% python3 -q
>>> import numpy as np
>>> import numpy.linalg as la
>>> np.set_printoptions(precision=2, suppress=True, linewidth=140)
>>> def rnd(a):
...     return np.round(a, 2) + 0
... 
>>> X = np.load("test2.npy")
>>> X
array([[  5,  -5,  -3,  -1,  -5,  -3,  -2,   1,  -4],
       [ -2,  -2,  -1,  -5,   4, -15,  -1,   0,   5],
       [ -5,  -1,   4,  -1,  -3,  -3,  -3,  -3,  -4],
       [  3,   0,  -5,   4,   4,  12,  -3,  -1,   3],
       [ -2,  -5,   3,   5,  -5,  15,  -4,   0,  -2],
       [ -3,   3,  -1,   1,  -3,   3,  -4,  -5,   4],
       [  4,   3,   0,  -2,  -1,  -6,   2,  -2,  -2],
       [  3,  -1,   5,  -1,  -3,  -3,  -1,  -2,  -2],
       [  2,   5,   1,   1,   5,   3,  -1,   5,   0],
       [  3,   4,   2,   4,  -5,  12,  -5,  -5,   0],
       [ -4,   3,   3,  -5,   4, -15,  -3,   3,   2]])
>>> U, sv, Vh = la.svd(X)
>>> rnd(sv)
array([35.03, 16.23, 13.34, 11.  , 10.27,  7.54,  4.67,  3.55,  0.  ])
>>> A2 = U[:, :8] @ np.diag(sv[:8]) @ Vh[:8]
>>> la.matrix_rank(X, rtol=0.05)
np.int64(8)
>>> rnd(np.abs(X - A2).max())
np.float64(0.0)
>>> rnd(A2)
array([[  5.,  -5.,  -3.,  -1.,  -5.,  -3.,  -2.,   1.,  -4.],
       [ -2.,  -2.,  -1.,  -5.,   4., -15.,  -1.,   0.,   5.],
       [ -5.,  -1.,   4.,  -1.,  -3.,  -3.,  -3.,  -3.,  -4.],
       [  3.,   0.,  -5.,   4.,   4.,  12.,  -3.,  -1.,   3.],
       [ -2.,  -5.,   3.,   5.,  -5.,  15.,  -4.,   0.,  -2.],
       [ -3.,   3.,  -1.,   1.,  -3.,   3.,  -4.,  -5.,   4.],
       [  4.,   3.,   0.,  -2.,  -1.,  -6.,   2.,  -2.,  -2.],
       [  3.,  -1.,   5.,  -1.,  -3.,  -3.,  -1.,  -2.,  -2.],
       [  2.,   5.,   1.,   1.,   5.,   3.,  -1.,   5.,   0.],
       [  3.,   4.,   2.,   4.,  -5.,  12.,  -5.,  -5.,   0.],
       [ -4.,   3.,   3.,  -5.,   4., -15.,  -3.,   3.,   2.]])
>>> rnd(la.norm(X - A2, 2)), rnd(sv[8])
(np.float64(0.0), np.float64(0.0))
>>> la.matrix_rank(A2)
np.int64(8)
